$ python -q
>>> import numpy as np
>>> np.set_printoptions(suppress=True, linewidth=160)
>>> def rnd(a):
...     return np.round(a, 2) + 0
... 
>>> F = np.loadtxt("block10.csv", delimiter=",")
>>> rnd(F)
array([[ 0.83, -2.33, -0.15, -1.68],
       [-0.73,  2.34, -0.22,  1.72],
       [-1.06,  2.09,  1.25,  1.4 ],
       [-0.21,  1.97, -1.61,  1.58],
       [ 0.62, -2.3 ,  0.57, -1.73],
       [ 1.08, -1.04, -2.54, -0.53],
       [ 0.34, -2.1 ,  1.32, -1.65],
       [ 0.92, -0.34, -2.83,  0.01],
       [-0.36, -1.09,  2.57, -1.03],
       [ 0.05, -1.77,  1.92, -1.47],
       [-0.93,  2.29,  0.54,  1.61],
       [-0.4 , -1.03,  2.61, -0.98],
       [ 1.1 , -1.93, -1.58, -1.26],
       [ 0.04, -1.76,  1.94, -1.46],
       [-0.21, -1.37,  2.36, -1.21]])
>>> # rows and columns are dependent
>>> C2 = np.cov(F, rowvar=False)
>>> rnd(np.linalg.eigvalsh(C2)[::-1])
array([5.54, 3.37, 0.  , 0.  ])
>>> np.argsort(-F.std(axis=0).round(6), kind="stable")
array([2, 1, 3, 0])
>>> rnd(np.corrcoef(F.T))
array([[ 1.  , -0.7 , -0.57, -0.6 ],
       [-0.7 ,  1.  , -0.2 ,  0.99],
       [-0.57, -0.2 ,  1.  , -0.31],
       [-0.6 ,  0.99, -0.31,  1.  ]])
>>> rnd(F.std(axis=0))
array([0.69, 1.73, 1.78, 1.3 ])
>>> rnd(np.corrcoef(F[:, 2], F[:, 1])[0, 1])
np.float64(-0.2)
>>> W2 = F[[4, 10]].astype(float)
>>> for _ in range(3):
...     lab = np.linalg.norm(F[:, None] - W2, axis=-1).argmin(axis=1)
...     W2 = np.array([F[lab == j].mean(axis=0) for j in range(2)])
... 
>>> lab
array([0, 1, 1, 1, 0, 0, 0, 0, 0, 0, 1, 0, 0, 0, 0])
>>> rnd(W2)
array([[ 0.37, -1.55,  0.56, -1.18],
       [-0.73,  2.17, -0.01,  1.58]])
>>> rnd(W2[1] - W2[0])
array([-1.1 ,  3.72, -0.57,  2.76])
>>> d = np.linalg.norm(F[:, None] - F[None], axis=-1)
>>> np.unravel_index(d.round(6).argmax(), d.shape)
(np.int64(3), np.int64(6))
>>> np.flatnonzero(d[5] < d.mean() / 2)
array([ 5,  7, 12])
>>> d[5].round(6).argsort(kind="stable")[:4]
array([ 5,  7, 12,  0])
>>> (d + 1e9 * np.eye(15)).round(6).argmin(axis=1)
array([ 4, 10, 10,  1,  0,  7,  9,  5, 11, 13,  2,  8,  5,  9,  8])
>>> rnd(np.linalg.norm(F, axis=1))
array([3., 3., 3., 3., 3., 3., 3., 3., 3., 3., 3., 3., 3., 3., 3.])
>>> data = np.load("data.npy")
>>> rnd(data)
array([[-1.  ,  0.09,  0.  ,  0.  ],
       [-0.09, -1.  ,  0.  ,  0.  ],
       [ 0.  ,  0.  ,  1.  ,  0.  ],
       [ 0.  ,  0.  ,  0.  ,  1.  ]])
>>> A2 = F / np.sqrt((F ** 2).mean(axis=1, keepdims=True))
>>> rnd(np.linalg.norm(A2, axis=1))
array([2., 2., 2., 2., 2., 2., 2., 2., 2., 2., 2., 2., 2., 2., 2.])
>>> np.linalg.matrix_rank(A2) == np.linalg.matrix_rank(F)
np.True_
>>> np.linalg.matrix_rank(F - F.mean(axis=1, keepdims=True))
np.int64(2)
>>> rnd(A2[11])
array([-0.26, -0.69,  1.74, -0.66])
>>> x0 = np.array([1, 2, 1, 1])
>>> rnd(np.abs(np.linalg.eigvals(data)))
array([1., 1., 1., 1.])
>>> rnd(np.linalg.norm(x0)), rnd(np.linalg.norm(data @ x0))
(np.float64(2.65), np.float64(2.65))
>>> data.T @ (data @ x0)
array([1., 2., 1., 1.])
>>> rnd(np.linalg.det(data))
np.float64(1.0)
>>> 4 - np.linalg.matrix_rank(data - np.eye(4), tol=1e-8)
np.int64(2)
>>> rnd(np.linalg.inv(data))
array([[-1.  , -0.09,  0.  ,  0.  ],
       [ 0.09, -1.  ,  0.  ,  0.  ],
       [ 0.  ,  0.  ,  1.  ,  0.  ],
       [ 0.  ,  0.  ,  0.  ,  1.  ]])
>>> rnd(np.sort(np.linalg.eigvals(data).real))
array([-1., -1.,  1.,  1.])
>>> (data != 0).astype(int)
array([[1, 1, 0, 0],
       [1, 1, 0, 0],
       [0, 0, 1, 0],
       [0, 0, 0, 1]])
>>> E = np.load("dump.npy")
>>> E
array([[ 5.,  4.,  0.,  0.,  0.],
       [ 4.,  1.,  4.,  0.,  0.],
       [ 0.,  4., -5.,  4.,  0.],
       [ 0.,  0.,  4.,  4.,  4.],
       [ 0.,  0.,  0.,  4.,  4.]])
>>> r0 = np.array([-3, 0, 1, 3, 1])
>>> A2 = E + np.outer(r0, np.eye(5)[2])
>>> np.linalg.matrix_rank(np.linalg.inv(A2) - np.linalg.inv(E), tol=1e-8)
np.int64(1)
>>> np.linalg.matrix_rank(A2 - E)
np.int64(1)
>>> A2
array([[ 5.,  4., -3.,  0.,  0.],
       [ 4.,  1.,  4.,  0.,  0.],
       [ 0.,  4., -4.,  4.,  0.],
       [ 0.,  0.,  7.,  4.,  4.],
       [ 0.,  0.,  1.,  4.,  4.]])
>>> rng = np.random.default_rng(555)
>>> lab = rng.permutation(5)
>>> lab
array([4, 1, 3, 2, 0])
>>> A2 = E[lab][:, lab]
>>> np.diag(A2)
array([ 4.,  1.,  4., -5.,  5.])
>>> rnd(np.sort(np.abs(np.linalg.eigvals(A2))))
array([0.76, 1.63, 7.61, 8.39, 8.91])
>>> np.allclose(A2, E)
False
>>> m1 = np.loadtxt("x.csv", delimiter=",")
>>> rnd(m1)
array([[-0.25,  0.01, -0.97],
       [-0.74, -0.64,  0.18],
       [-0.62,  0.77,  0.17]])
>>> # columns are unit length and at right angles
>>> rnd(m1.T @ m1)
array([[1., 0., 0.],
       [0., 1., 0.],
       [0., 0., 1.]])
>>> rnd(m1[:, 2] @ m1[:, 0])
np.float64(0.0)
>>> O, V = np.linalg.qr(m1[:, :1])[0], np.linalg.qr(m1[:, 1:])[0]
>>> s = np.linalg.svd(O.T @ V, compute_uv=False)
>>> rnd(s)
array([0.])
>>> rnd(np.linalg.norm(O @ O.T - V @ V.T, 2))
np.float64(1.0)
>>> r0 = np.array([0, 2, -2])
>>> A2 = m1 + np.outer(r0, np.eye(3)[2])
>>> rnd(np.linalg.det(A2) / np.linalg.det(m1)), rnd(1 + np.linalg.solve(m1, r0)[2])
(np.float64(1.03), np.float64(1.03))
>>> np.linalg.matrix_rank(np.linalg.inv(A2) - np.linalg.inv(m1), tol=1e-8)
np.int64(1)
>>> rnd(A2)
array([[-0.25,  0.01, -0.97],
       [-0.74, -0.64,  2.18],
       [-0.62,  0.77, -1.83]])
>>> W2 = np.array([[-0.9, 0.8, 0.0, 0.5],
...     [-0.4, -0.4, -0.9, 0.9],
...     [0.9, 1.3, -1.9, -1.6]])
>>> J = np.array([[2, -3, -1],
...     [0, 0, 3],
...     [-2, 1, 2],
...     [-1, 3, 1],
...     [2, 2, -1],
...     [1, -3, -2],
...     [2, 0, -2],
...     [-1, -3, 0],
...     [2, -2, -3],
...     [-1, 0, -2],
...     [1, 2, -1],
...     [0, -3, 1],
...     [-2, -2, 2]]) @ W2 + 0.02 * rng.normal(size=(13, 4))
>>> rnd(J)
array([[-1.52,  1.46,  4.6 , -0.08],
       [ 2.68,  3.91, -5.73, -4.8 ],
       [ 3.2 ,  0.57, -4.73, -3.28],
       [ 0.59, -0.69, -4.61,  0.64],
       [-3.5 , -0.53,  0.08,  4.42],
       [-1.49, -0.58,  6.49,  0.96],
       [-3.6 , -0.99,  3.78,  4.2 ],
       [ 2.09,  0.4 ,  2.69, -3.22],
       [-3.72, -1.55,  7.48,  4.01],
       [-0.89, -3.41,  3.81,  2.67],
       [-2.6 , -1.3 ,  0.1 ,  3.93],
       [ 2.11,  2.52,  0.82, -4.29],
       [ 4.4 ,  1.8 , -2.  , -6.  ]])
>>> rnd(J.ravel(order="F"))
array([-1.52,  2.68,  3.2 ,  0.59, -3.5 , -1.49, -3.6 ,  2.09, -3.72, -0.89, -2.6 ,  2.11,  4.4 ,  1.46,  3.91,  0.57, -0.69, -0.53, -0.58, -0.99,  0.4 ,
       -1.55, -3.41, -1.3 ,  2.52,  1.8 ,  4.6 , -5.73, -4.73, -4.61,  0.08,  6.49,  3.78,  2.69,  7.48,  3.81,  0.1 ,  0.82, -2.  , -0.08, -4.8 , -3.28,
        0.64,  4.42,  0.96,  4.2 , -3.22,  4.01,  2.67,  3.93, -4.29, -6.  ])
>>> t3 = J.reshape(13, 2, -1)
>>> rnd(t3[:, 0])
array([[-1.52,  1.46],
       [ 2.68,  3.91],
       [ 3.2 ,  0.57],
       [ 0.59, -0.69],
       [-3.5 , -0.53],
       [-1.49, -0.58],
       [-3.6 , -0.99],
       [ 2.09,  0.4 ],
       [-3.72, -1.55],
       [-0.89, -3.41],
       [-2.6 , -1.3 ],
       [ 2.11,  2.52],
       [ 4.4 ,  1.8 ]])
